>>> import numpy as np
>>> np.set_printoptions(precision=2, suppress=True, linewidth=160)
>>> def rd(a):
...     return np.round(a, 2) + 0
... 
>>> Q, _ = np.linalg.qr(np.array([[0.2, 0.6, -1.0, -1.8, 0.3, -0.6, 0.3],
...     [-1.5, 0.6, -0.5, -0.6, -1.4, 0.2, -1.7],
...     [0.9, -0.7, 0.9, -0.3, -0.3, -0.1, 0.7],
...     [0.5, -2.1, -1.8, -0.2, 1.6, 0.9, 1.8],
...     [0.0, -0.8, 0.9, 0.2, 0.6, 0.6, -0.8],
...     [1.0, -0.3, -1.0, 1.5, -0.8, -0.5, -0.7],
...     [-0.4, 0.2, 0.1, -0.7, 2.3, 0.3, -1.2]]))
>>> X = Q[:, :5]
>>> rd(X)
array([[-0.09, -0.34,  0.47, -0.7 , -0.1 ],
       [ 0.71,  0.16,  0.23,  0.05, -0.47],
       [-0.42,  0.06, -0.41, -0.38, -0.41],
       [-0.24,  0.83,  0.45, -0.15,  0.04],
       [ 0.  ,  0.37, -0.45, -0.03,  0.02],
       [-0.47, -0.15,  0.38,  0.54, -0.02],
       [ 0.19,  0.02, -0.03, -0.23,  0.77]])
>>> A2 = np.c_[X[:, :1] @ np.array([[2]]), np.array([0, -1, 4, -3, -3, 0, 3])]
>>> rd(A2)
array([[-0.19,  0.  ],
       [ 1.41, -1.  ],
       [-0.85,  4.  ],
       [-0.47, -3.  ],
       [ 0.  , -3.  ],
       [-0.94,  0.  ],
       [ 0.38,  3.  ]])
>>> np.linalg.matrix_rank(A2)
np.int64(2)
>>> rd(np.linalg.norm(A2 - X @ np.linalg.lstsq(X, A2)[0], axis=0))
array([0. , 4.8])
>>> K = np.loadtxt("test6.csv", delimiter=",")
>>> K
array([[-1.,  3., -2., -2.,  3.,  5.],
       [ 0.,  3.,  1., -2., -4.,  2.],
       [ 0.,  0., -2., -5.,  2., -1.],
       [ 0.,  0.,  0.,  1.,  4., -1.],
       [ 0.,  0.,  0.,  0.,  0.,  1.],
       [ 0.,  0.,  0.,  0.,  0., -1.]])
>>> rd(np.sort(np.abs(np.linalg.eigvals(K))))
array([0., 1., 1., 1., 2., 3.])
>>> (K - K.T) / 2
array([[ 0. ,  1.5, -1. , -1. ,  1.5,  2.5],
       [-1.5,  0. ,  0.5, -1. , -2. ,  1. ],
       [ 1. , -0.5,  0. , -2.5,  1. , -0.5],
       [ 1. ,  1. ,  2.5,  0. ,  2. , -0.5],
       [-1.5,  2. , -1. , -2. ,  0. ,  0.5],
       [-2.5, -1. ,  0.5,  0.5, -0.5,  0. ]])
>>> rd(np.abs(np.linalg.eigvals(K)).max())
np.float64(3.0)
>>> np.allclose(K, K.T)
False
>>> rd(np.linalg.matrix_power(K, 2))
array([[  1.,   6.,   9.,   4., -27.,   3.],
       [  0.,   9.,   1., -13., -18.,   1.],
       [  0.,   0.,   4.,   5., -24.,  10.],
       [  0.,   0.,   0.,   1.,   4.,   4.],
       [  0.,   0.,   0.,   0.,   0.,  -1.],
       [  0.,   0.,   0.,   0.,   0.,   1.]])
>>> rd(np.linalg.norm(K, 2) / np.linalg.norm(K))
np.float64(0.67)
>>> np.linalg.matrix_rank(K, rtol=0.1)
np.int64(4)
>>> np.argsort(-np.linalg.norm(K, axis=0).round(6), kind="stable")[:3]
array([4, 3, 5])
>>> left, sigma, Vh = np.linalg.svd(K)
>>> V = Vh[:(sigma > 1e-8).sum()]
>>> rng = np.random.default_rng(86)
>>> x = K[1] + -1 * K[2] + rng.integers(2) * np.eye(6)[3]
>>> x
array([ 0.,  3.,  3.,  4., -6.,  3.])
>>> rd(np.diag(V.T @ V))
array([0.19, 0.97, 0.86, 0.98, 1.  , 1.  ])
>>> np.linalg.matrix_rank(np.vstack([K, x]))
np.int64(6)
>>> rd(np.linalg.norm(x - V.T @ V @ x))
np.float64(0.14)
>>> np.abs(np.diag(np.linalg.qr(K)[1])) > 1e-9
array([ True,  True,  True,  True, False,  True])
>>> np.allclose(K[:-1].T @ np.linalg.lstsq(K[:-1].T, K[-1])[0], K[-1])
True
>>> A2 = np.array([[0, -2, 2],
...     [-1, 1, 2],
...     [1, 1, 1],
...     [-2, -1, 2],
...     [1, 1, -2],
...     [2, -1, 0]])
>>> np.einsum("ik,kj->ji", K, A2)
array([[ 12.,   2.,   8.,   0.,   2.,  -2.],
       [  3.,   0.,   6.,   4.,  -1.,   1.],
       [ -8.,  11., -16.,  -6.,   0.,   0.]])
>>> A2.T @ K.T
array([[ 12.,   2.,   8.,   0.,   2.,  -2.],
       [  3.,   0.,   6.,   4.,  -1.,   1.],
       [ -8.,  11., -16.,  -6.,   0.,   0.]])
>>> np.einsum("ik,kj->ij", K, A2)
array([[ 12.,   3.,  -8.],
       [  2.,   0.,  11.],
       [  8.,   6., -16.],
       [  0.,   4.,  -6.],
       [  2.,  -1.,   0.],
       [ -2.,   1.,   0.]])
>>> F = np.load("dump.npy")
>>> F
array([[0, 1, 0, 0, 1, 0, 1],
       [1, 0, 0, 0, 0, 0, 0],
       [0, 0, 0, 0, 0, 0, 0],
       [0, 0, 0, 0, 0, 0, 1],
       [1, 0, 0, 0, 0, 0, 1],
       [0, 0, 0, 0, 0, 0, 1],
       [1, 0, 0, 1, 1, 1, 0]])
>>> A2 = K / np.linalg.norm(K, axis=1, keepdims=True)
>>> C2 = A2 @ A2.T
>>> (np.abs(C2) > 0.9).astype(int)
array([[1, 0, 0, 0, 0, 0],
       [0, 1, 0, 0, 0, 0],
       [0, 0, 1, 0, 0, 0],
       [0, 0, 0, 1, 0, 0],
       [0, 0, 0, 0, 1, 1],
       [0, 0, 0, 0, 1, 1]])
>>> rd(np.linalg.norm(A2, axis=1))
array([1., 1., 1., 1., 1., 1.])
>>> (C2 - 2 * np.eye(6)).round(6).argmax(axis=1)
array([4, 4, 0, 5, 0, 3])
>>> rd(C2[3])
array([ 0.16, -0.81,  0.16,  1.  , -0.24,  0.24])
